$ python3 -q
>>> import numpy as np
>>> from numpy import linalg as LA
>>> np.set_printoptions(precision=1, suppress=True, linewidth=160)
>>> def rd(a):
...     return np.round(a, 1) + 0
... 
>>> mat = np.load("data.npy")
>>> rd(mat)
array([[-0.7,  0. ,  0.7,  0. ],
       [ 0. ,  1. ,  0. ,  0. ],
       [-0.7,  0. , -0.7,  0. ],
       [ 0. ,  0. ,  0. ,  1. ]])
>>> x0 = np.array([1, 3, 0, 2])
>>> target = mat @ x0
>>> rd(target)
array([-0.7,  3. , -0.7,  2. ])
>>> rd(LA.solve(mat, target + mat[:, 0]))
array([2., 3., 0., 2.])
>>> rd(LA.solve(mat.T, mat[2]))
array([0., 0., 1., 0.])
>>> gram = mat.T @ mat
>>> (mat @ mat.T).shape
(4, 4)
>>> np.trace(gram), (mat ** 2).sum()
(np.float64(4.0), np.float64(4.0))
>>> np.allclose(gram, gram.T)
True
>>> rd(gram)
array([[1., 0., 0., 0.],
       [0., 1., 0., 0.],
       [0., 0., 1., 0.],
       [0., 0., 0., 1.]])
>>> rd(np.poly(mat))
array([ 1. , -0.6, -0.8, -0.6,  1. ])
>>> rd(LA.eigvals(mat))
array([-0.7+0.7j, -0.7-0.7j,  1. +0.j ,  1. +0.j ])
>>> rng = np.random.default_rng(3358)
>>> z = rng.permutation(4)
>>> z
array([1, 3, 0, 2])
>>> Y = mat[z][:, z]
>>> rd(Y)
array([[ 1. ,  0. ,  0. ,  0. ],
       [ 0. ,  1. ,  0. ,  0. ],
       [ 0. ,  0. , -0.7,  0.7],
       [ 0. ,  0. , -0.7, -0.7]])
>>> X = np.load("x.npy")
>>> X
array([[  1.1,  -6. ,  -0.6,  -1.6],
       [  0.3,  17. ,  -0.1,   0.4],
       [  0.4, -19. ,  -1.1,   1. ],
       [  0.2,   5. ,   0.2,  -0.4]])
>>> proj = np.triu(np.array([[1, 3, 3, 3], [-1, 0, 3, 0], [-3, 0, 0, -2], [1, -1, -2, 1]]), 1) + np.eye(4)
>>> Y = proj @ X @ LA.inv(proj)
>>> LA.matrix_rank(Y)
np.int64(4)
>>> rd(np.trace(Y)), np.trace(X)
(np.float64(16.6), np.float64(16.6))
>>> rd(proj @ X - X @ proj)
array([[  2.7,   5.7,  11.7,  -1.5],
       [  1.2, -57.9, -55.2,   1.9],
       [ -0.4, -11.2,  55.4,  -2.6],
       [  0. ,  -0.6, -15.6,  -0.2]])
